$ ipython --no-banner

In [1]: import numpy as np

In [2]: from numpy import linalg as LA

In [3]: np.set_printoptions(precision=3, suppress=True, linewidth=160, legacy="1.25")

In [4]: Y = np.array([[2], [3], [1], [0]])

In [5]: Z = np.array([[8, -1, -7, 5, -5, 9]])

In [6]: data = Y @ Z

In [7]: data
Out[7]: 
array([[ 16,  -2, -14,  10, -10,  18],
       [ 24,  -3, -21,  15, -15,  27],
       [  8,  -1,  -7,   5,  -5,   9],
       [  0,   0,   0,   0,   0,   0]])

In [8]: data @ LA.pinv(data) @ data
Out[8]: 
array([[ 16.,  -2., -14.,  10., -10.,  18.],
       [ 24.,  -3., -21.,  15., -15.,  27.],
       [  8.,  -1.,  -7.,   5.,  -5.,   9.],
       [  0.,   0.,   0.,   0.,   0.,   0.]])

In [9]: round(float(np.trace(LA.pinv(data) @ data)), 3)
Out[9]: 1.0

In [10]: np.unique(data.round(6), axis=0).shape
Out[10]: (4, 6)

In [11]: np.abs(np.diag(LA.qr(data)[1])) > 1e-9
Out[11]: array([ True, False, False, False])

In [12]: LA.matrix_rank(data, rtol=0.1)
Out[12]: 1

In [13]: [round(float(x), 3) for x in LA.svd(data, compute_uv=False)[:3]]
Out[13]: [58.566, 0.0, 0.0]

In [14]: left, sig, Vh = LA.svd(data)

In [15]: vecs = Vh[:(sig > 1e-8).sum()]

In [16]: rng = np.random.default_rng(34)

In [17]: x = data[2] + 4 * data[3] + rng.integers(2) * np.eye(6)[5]

In [18]: x
Out[18]: array([ 8., -1., -7.,  5., -5.,  9.])

In [19]: np.diag(vecs.T @ vecs)
Out[19]: array([0.261, 0.004, 0.2  , 0.102, 0.102, 0.331])

In [20]: round(LA.norm(x - vecs.T @ vecs @ x), 3)
Out[20]: 0.0

In [21]: T = np.stack([data, 3 * data, data[::-1]])

In [22]: LA.matrix_rank(T.reshape(3, -1))
Out[22]: 2

In [23]: np.einsum("bij,cij->bc", T, T)
Out[23]: 
array([[ 3430, 10290,  1470],
       [10290, 30870,  4410],
       [ 1470,  4410,  3430]])

In [24]: (T @ data.T).shape
Out[24]: (3, 4, 4)

In [25]: LA.matrix_rank(T)
Out[25]: array([1, 1, 1])

In [26]: T.shape
Out[26]: (3, 4, 6)

In [27]: left, sig, Vh = LA.svd(data)

In [28]: np.argmax(sig[:-1] / (sig[1:] + 1e-6)) + 1
Out[28]: 1

In [29]: Y = left[:, :1] @ np.diag(sig[:1]) @ Vh[:1]

In [30]: round(LA.norm(data - Y) / LA.norm(data), 3)
Out[30]: 0.0

In [31]: F = np.load("block3.npy")

In [32]: F
Out[32]: 
array([[-26.541,  19.036,  15.364,   0.147,   0.981,  -1.289],
       [-26.239,  18.778,  15.135,   0.158,   0.895,  -1.228],
       [-16.33 ,  10.475,   7.856,   0.382,  -1.617,   0.617],
       [ -8.252,   4.062,   2.429,   0.257,  -2.926,   1.747],
       [ -6.974,   3.105,   1.65 ,   0.198,  -3.018,   1.863],
       [ -5.87 ,   2.3  ,   1.005,   0.135,  -3.057,   1.94 ],
       [ -3.843,   0.896,  -0.078,  -0.013,  -2.986,   1.999],
       [ -3.841,   0.895,  -0.079,  -0.013,  -2.986,   1.999],
       [ -2.181,  -0.132,  -0.805,  -0.174,  -2.703,   1.909],
       [ -1.907,  -0.283,  -0.901,  -0.204,  -2.623,   1.873],
       [ -1.753,  -0.364,  -0.951,  -0.222,  -2.572,   1.848],
       [ -1.606,  -0.439,  -0.994,  -0.238,  -2.518,   1.822],
       [ -1.008,  -0.708,  -1.128,  -0.308,  -2.24 ,   1.672],
       [ -0.492,  -0.86 ,  -1.145,  -0.365,  -1.866,   1.449],
       [ -0.163,  -0.863,  -1.042,  -0.385,  -1.477,   1.194],
       [  0.088,  -0.597,  -0.649,  -0.312,  -0.765,   0.673],
       [  0.029,  -0.092,  -0.093,  -0.059,  -0.095,   0.093],
       [ -0.226,   0.553,   0.521,   0.461,   0.462,  -0.532],
       [ -0.294,   0.696,   0.645,   0.619,   0.554,  -0.668],
       [ -0.461,   1.437,   0.721,   4.445,  -0.105,  -1.933],
       [  4.75 ,  -4.048,  -6.436,  13.946,  -7.521,  -0.946],
       [  5.92 ,  -5.307,  -7.938,  15.406,  -8.933,  -0.598],
       [  6.293,  -5.709,  -8.414,  15.855,  -9.375,  -0.485],
       [  9.595,  -9.264, -12.568,  19.557, -13.17 ,   0.554],
       [ 11.563, -11.38 , -15.007,  21.596, -15.354,   1.194]])

In [33]: Z = F[[18, 9]].astype(float)

In [34]: for _ in range(6):
    ...:     lab = LA.norm(F[:, None] - Z, axis=-1).argmin(axis=1)
    ...:     Z = np.array([F[lab == j].mean(axis=0) for j in range(2)])
    ...: 

In [35]: lab
Out[35]: array([0, 0, 0, 1, 1, 1, 1, 1, 1, 1, 1, 1, 1, 1, 1, 1, 1, 1, 1, 1, 1, 1, 1, 1, 1])

In [36]: Z[1] - Z[0]
Out[36]: array([ 23.008, -17.283, -15.115,   3.87 ,  -3.962,   1.481])

In [37]: np.bincount(lab)
Out[37]: array([ 3, 22])

In [38]: np.abs(Z[1] - Z[0]).argmax()
Out[38]: 0
